$ python -q
>>> import numpy as np
>>> from numpy import linalg as LA
>>> np.set_printoptions(precision=3, suppress=True, linewidth=120, legacy="1.25")
>>> tidy = lambda a: np.round(a, 3) + 0
>>> X = np.loadtxt("a.csv", delimiter=",")
>>> X
array([[ -2.106,   0.44 ,   0.721,   1.848,  -1.846],
       [  3.518,  -0.774,  -1.177,  -3.061,   3.113],
       [ -0.719,   0.175,   0.243,   0.639,  -0.685],
       [-15.665,   3.487,   5.251,  13.935, -13.964],
       [-11.098,   2.457,   3.7  ,   9.888,  -9.861],
       [ -5.139,   1.141,   1.72 ,   4.608,  -4.563],
       [ -5.314,   1.202,   1.763,   4.667,  -4.702],
       [  5.391,  -1.22 ,  -1.799,  -4.757,   4.781],
       [ -5.161,   1.176,   1.71 ,   4.561,  -4.578],
       [ 12.096,  -2.694,  -4.021, -10.74 ,  10.77 ],
       [ -1.664,   0.409,   0.512,   1.494,  -1.518],
       [ -0.81 ,   0.223,   0.273,   0.729,  -0.743],
       [  9.115,  -2.025,  -3.033,  -8.071,   8.064],
       [ -4.99 ,   1.108,   1.667,   4.43 ,  -4.452],
       [  1.252,  -0.284,  -0.442,  -1.134,   1.142],
       [  6.234,  -1.351,  -2.076,  -5.538,   5.547],
       [  1.897,  -0.428,  -0.641,  -1.653,   1.618],
       [-19.461,   4.349,   6.521,  17.297, -17.309],
       [ 14.91 ,  -3.282,  -4.994, -13.198,  13.256],
       [-16.849,   3.771,   5.634,  14.974, -14.995],
       [-10.61 ,   2.379,   3.562,   9.469,  -9.422],
       [ 14.33 ,  -3.186,  -4.779, -12.781,  12.724],
       [-15.5  ,   3.465,   5.172,  13.756, -13.732]])
>>> x0 = np.array([-8, 8, 0, -2, 8])
>>> print((X @ x0).argmax())
17
>>> print(X @ np.eye(5)[2])
[ 0.721 -1.177  0.243  5.251  3.7    1.72   1.763 -1.799  1.71  -4.021  0.512  0.273 -3.033  1.667 -0.442 -2.076 -0.641
  6.521 -4.994  5.634  3.562 -4.779  5.172]
>>> LA.norm(X @ x0) <= LA.norm(X, 2) * LA.norm(x0) + 1e-9
True
>>> np.argsort(-LA.norm(X, axis=0).round(6), kind="stable")[:3]
array([0, 4, 3])
>>> print(LA.matrix_rank(X, rtol=0.1))
1
>>> [round(float(x), 3) for x in LA.svd(X, compute_uv=False)[:3]]
[78.371, 0.114, 0.109]
>>> LA.cond(X) > 100
True
>>> M2 = X / np.sqrt((X ** 2).mean(axis=1, keepdims=True))
>>> tidy(M2[8])
array([-1.353,  0.308,  0.448,  1.196, -1.201])
>>> tidy(LA.norm(M2, axis=1))
array([2.236, 2.236, 2.236, 2.236, 2.236, 2.236, 2.236, 2.236, 2.236, 2.236, 2.236, 2.236, 2.236, 2.236, 2.236, 2.236,
       2.236, 2.236, 2.236, 2.236, 2.236, 2.236, 2.236])
>>> blk = np.stack([X, -1 * X, X[::-1]])
>>> print(blk.sum(axis=0))
[[-15.5     3.465   5.172  13.756 -13.732]
 [ 14.33   -3.186  -4.779 -12.781  12.724]
 [-10.61    2.379   3.562   9.469  -9.422]
 [-16.849   3.771   5.634  14.974 -14.995]
 [ 14.91   -3.282  -4.994 -13.198  13.256]
 [-19.461   4.349   6.521  17.297 -17.309]
 [  1.897  -0.428  -0.641  -1.653   1.618]
 [  6.234  -1.351  -2.076  -5.538   5.547]
 [  1.252  -0.284  -0.442  -1.134   1.142]
 [ -4.99    1.108   1.667   4.43   -4.452]
 [  9.115  -2.025  -3.033  -8.071   8.064]
 [ -0.81    0.223   0.273   0.729  -0.743]
 [ -1.664   0.409   0.512   1.494  -1.518]
 [ 12.096  -2.694  -4.021 -10.74   10.77 ]
 [ -5.161   1.176   1.71    4.561  -4.578]
 [  5.391  -1.22   -1.799  -4.757   4.781]
 [ -5.314   1.202   1.763   4.667  -4.702]
 [ -5.139   1.141   1.72    4.608  -4.563]
 [-11.098   2.457   3.7     9.888  -9.861]
 [-15.665   3.487   5.251  13.935 -13.964]
 [ -0.719   0.175   0.243   0.639  -0.685]
 [  3.518  -0.774  -1.177  -3.061   3.113]
 [ -2.106   0.44    0.721   1.848  -1.846]]
